% ipython --no-banner

In [1]: import numpy as np

In [2]: np.set_printoptions(precision=1, suppress=True, linewidth=140, floatmode="fixed")

In [3]: mat = np.loadtxt("out3.csv", delimiter=",")

In [4]: mat
Out[4]: 
array([[ -5.4,  -3.6, -19.4],
       [ -4.1,  -4.8, -21.1],
       [ -5.9,  -5.3, -21.6],
       [ -6.1,  -4.3, -22.5],
       [ -5.0,  -5.8, -21.1],
       [ -4.1,  -4.3, -20.9],
       [ -3.4,  -6.6, -19.3],
       [ -7.7,  -4.1, -19.6],
       [ -6.2,  -5.3, -18.8],
       [ -3.6,  -5.7, -21.3],
       [ -6.1,  -5.6, -20.3],
       [ -5.7,  -6.7, -19.6],
       [ -6.3,  -4.0, -19.4],
       [ -3.5,  -5.5, -18.6],
       [ -5.4,  -4.9, -19.6],
       [ -4.0,  -3.6, -20.1],
       [ -6.7,  -5.0, -20.0],
       [ -6.1,  -4.6, -18.8],
       [ -5.0,  -4.2, -19.5],
       [ -4.1,  -3.8, -19.7],
       [ -5.6,  -5.8, -20.3],
       [ -3.1,  -6.7, -19.9]])

In [5]: # column 2 is much longer than the rest

In [6]: Z = mat[[12, 14]].astype(float)

In [7]: for _ in range(7):
   ...:     idx = np.linalg.norm(mat[:, None] - Z, axis=-1).argmin(axis=1)
   ...:     Z = np.array([mat[idx == j].mean(axis=0) for j in range(2)])
   ...: 

In [8]: idx
Out[8]: array([0, 1, 1, 1, 1, 1, 1, 0, 0, 1, 1, 1, 0, 1, 1, 1, 0, 0, 1, 1, 1, 1])

In [9]: Z
Out[9]: 
array([[ -6.4,  -4.4, -19.3],
       [ -4.7,  -5.2, -20.3]])

In [10]: np.bincount(idx)
Out[10]: array([ 6, 16])

In [11]: Z[1] - Z[0]
Out[11]: array([ 1.7, -0.8, -1.0])

In [12]: t3 = np.stack([Z, -3 * Z, Z[::-1]])

In [13]: t3.shape
Out[13]: (3, 2, 3)

In [14]: P = mat @ np.linalg.solve(mat.T @ mat, mat.T)

In [15]: np.round(np.diag(P), 1) + 0
Out[15]: array([0.1, 0.1, 0.1, 0.1, 0.1, 0.2, 0.2, 0.3, 0.1, 0.2, 0.1, 0.2, 0.1, 0.1, 0.0, 0.2, 0.1, 0.1, 0.1, 0.1, 0.1, 0.3])

In [16]: P @ mat[:, 2]
Out[16]: 
array([-19.4, -21.1, -21.6, -22.5, -21.1, -20.9, -19.3, -19.6, -18.8, -21.3, -20.3, -19.6, -19.4, -18.6, -19.6, -20.1, -20.0, -18.8, -19.5,
       -19.7, -20.3, -19.9])

In [17]: round(np.trace(P), 1)
Out[17]: np.float64(3.0)

In [18]: np.allclose(P @ P, P)
Out[18]: True
